$ python3 -q
>>> import numpy as np
>>> import numpy.linalg as la
>>> np.set_printoptions(precision=1, suppress=True, linewidth=160)
>>> feats = np.loadtxt("mat.csv", delimiter=",")
>>> print(feats)
[[ 1. -1.  1. -1.  1. -1.  1. -1.]
 [ 1.  1.  1.  1. -1. -1. -1. -1.]
 [ 1.  1.  1.  1.  1.  1.  1.  1.]
 [ 1. -1.  1. -1. -1.  1. -1.  1.]
 [ 1.  1. -1. -1.  1.  1. -1. -1.]
 [ 1.  1. -1. -1. -1. -1.  1.  1.]]
>>> B = np.array([[5, -5],
...     [-1, -5],
...     [-2, -9],
...     [1, 6],
...     [-1, -5],
...     [-7, 4],
...     [-8, -4],
...     [7, 4]])
>>> print(np.einsum("ij->j", feats))
[ 6.  2.  2. -2.  0.  0.  0.  0.]
>>> print(np.einsum("ik,kj->ji", feats, B))
[[ -6.  12.  -6.  12.  -2.  12.]
 [-32. -12. -14.   2.  -8.  -6.]]
>>> B @ feats
Traceback (most recent call last):
  File "<python-input-8>", line 1, in <module>
    B @ feats
    ~~^~~~~~~
ValueError: matmul: Input operand 1 has a mismatch in its core dimension 0, with gufunc signature (n?,k),(k,m?)->(n?,m?) (size 6 is different from 2)
>>> print(feats @ B)
[[ -6. -32.]
 [ 12. -12.]
 [ -6. -14.]
 [ 12.   2.]
 [ -2.  -8.]
 [ 12.  -6.]]
>>> print(np.einsum("ik,kj->ij", feats, B))
[[ -6. -32.]
 [ 12. -12.]
 [ -6. -14.]
 [ 12.   2.]
 [ -2.  -8.]
 [ 12.  -6.]]
